$ python3 -q
>>> import numpy as np
>>> import numpy.linalg as la
>>> np.set_printoptions(precision=2, suppress=True, linewidth=200)
>>> def tidy(a):
...     return np.round(a, 2) + 0
... 
>>> feats = np.array([[2, 0, 3], [2, 0, 3], [-6, 0, -9]])
>>> print(np.allclose(feats[:-1].T @ la.lstsq(feats[:-1].T, feats[-1])[0], feats[-1]))
True
>>> try:
...     la.inv(feats)
... except la.LinAlgError as e:
...     print(e)
... 
Singular matrix
>>> rk = la.matrix_rank(feats)
>>> print(rk)
1
>>> null = la.svd(feats)[2][rk:].T
>>> print(null.shape)
(3, 2)
>>> print(np.allclose(feats @ null, 0))
True
>>> print(tidy(la.norm(feats, 2) / la.norm(feats)))
1.0
>>> arr = np.load("x.npy")
>>> print(arr)
[[-1.11  9.58  0.52]
 [ 0.3   9.61  0.29]
 [-0.29  9.15  0.62]
 [-0.07  9.29 -0.37]
 [ 1.54 10.73 -0.38]
 [ 1.39  8.46 -0.85]
 [-2.2   9.63  0.97]
 [-0.73  9.61 -0.91]
 [ 0.42  9.82  0.12]
 [ 0.41  9.56  1.67]
 [ 1.09  9.18  0.51]
 [ 1.37 10.26  0.35]
 [-0.88 10.62 -1.2 ]
 [-1.19  9.8  -0.69]
 [-1.64 10.19  1.63]
 [ 2.05  8.42  2.56]
 [ 0.23  9.95 -0.7 ]
 [-0.32  9.01 -1.58]
 [-0.1  11.31 -0.2 ]
 [-0.24  8.15 -1.84]]
>>> labels = arr[:, 2] > np.median(arr[:, 2])
>>> f = arr[labels].mean(axis=0) - arr[~labels].mean(axis=0)
>>> print((((arr - arr.mean(axis=0)) @ f > 0) == labels).mean())
1.0
>>> J = np.minimum.outer(np.arange(1, 4), np.arange(1, 4)) * 4
>>> print(J)
[[ 4  4  4]
 [ 4  8  8]
 [ 4  8 12]]
>>> f = np.array([-4, 5, -1])
>>> A2 = J + np.outer(f, np.eye(3)[1])
>>> print(A2)
[[ 4.  0.  4.]
 [ 4. 13.  8.]
 [ 4.  7. 12.]]
>>> print(la.matrix_rank(la.inv(A2) - la.inv(J), tol=1e-8))
1
>>> print(la.matrix_rank(A2 - J))
1
>>> hat = np.triu(np.array([[0, 3, -3], [-2, 1, 0], [-1, 3, 1]]), 1) + np.eye(3)
>>> A2 = hat @ J @ la.inv(hat)
>>> print(la.matrix_rank(A2))
3
>>> print(A2)
[[ 4. -8.  4.]
 [ 4. -4. 20.]
 [ 4. -4. 24.]]
>>> vec = np.array([4, 3, 6])
>>> h = np.maximum(J @ vec, 0)
>>> print(np.maximum(J @ (3 * vec), 0))
[156 264 336]
>>> print(h)
[ 52  88 112]
>>> print(np.maximum(J @ vec, 0) - np.maximum(-J @ vec, 0))
[ 52  88 112]
>>> print(np.tanh(J @ vec))
[1. 1. 1.]
>>> F = np.loadtxt("block0.csv", delimiter=",")
>>> print(F)
[[-1.1  -1.   -2.93]
 [-0.97 -0.95 -3.08]
 [-0.95 -0.85 -2.77]
 [-0.89 -0.78 -2.88]
 [-1.03 -0.89 -2.86]
 [-1.03 -1.03 -3.11]
 [-1.02 -0.96 -2.92]
 [-1.11 -1.05 -3.11]
 [-0.93 -1.03 -2.99]
 [-1.09 -0.9  -2.87]
 [-1.04 -0.94 -3.1 ]
 [-1.14 -1.   -3.02]
 [-3.09  2.02 -1.84]
 [-2.83  2.03 -2.12]
 [-3.    2.11 -1.82]
 [-2.91  2.04 -1.89]
 [-3.07  1.99 -1.83]
 [-3.09  2.03 -2.08]
 [-2.93  1.75 -1.94]
 [-3.11  2.13 -2.02]
 [-3.06  2.21 -1.99]
 [-3.04  1.85 -2.07]
 [-3.03  1.94 -1.95]
 [-2.92  1.99 -2.04]]
>>> vec = np.array([8, 4, 5])
>>> y = F @ vec
>>> beta, lr = np.zeros(3), 1 / la.norm(F, 2) ** 2
>>> for i in range(5):
...     beta -= lr * F.T @ (F @ beta - y)
...     if i % 1 == 0: print(i, round(la.norm(F @ beta - y), 2))
... 
0 20.72
1 14.83
2 10.67
3 7.76
4 5.75
>>> print(tidy(beta))
[4.34 0.13 7.07]
>>> print(tidy(la.cond(F)))
39.81
>>> Q, Rm = la.qr(F)
>>> print(tidy(np.trace(Q @ Q.T)))
3.0
>>> print(tidy(np.abs(np.diag(Rm))))
[11.01  5.38  0.95]
>>> print(Q.shape, Rm.shape)
(24, 3) (3, 3)
>>> Xs = F - F.mean(axis=1)
Traceback (most recent call last):
  File "<python-input-47>", line 1, in <module>
    Xs = F - F.mean(axis=1)
         ~~^~~~~~~~~~~~~~~~
ValueError: operands could not be broadcast together with shapes (24,3) (24,) 
>>> Xs = F - F.mean(axis=0)
>>> Uu, sig, Vh = la.svd(Xs, full_matrices=False)
>>> print(np.abs(Uu[:, 0]).argmax())
20
>>> print(np.searchsorted(np.cumsum(sig ** 2) / (sig ** 2).sum(), 0.9) + 1)
1
>>> print(tidy(Vh[0] * np.sign(Vh[0, np.abs(Vh[0]).argmax()])))
[-0.54  0.8   0.27]
>>> print(tidy(sig))
[9.07 0.5  0.4 ]
>>> print(tidy(Xs.mean(axis=0)))
[0. 0. 0.]
>>> print(tidy(np.abs(Vh[-1])))
[0.64 0.59 0.49]
>>> print(la.matrix_rank(Xs))
3
>>> print(np.abs(Vh[0]).argmax())
1
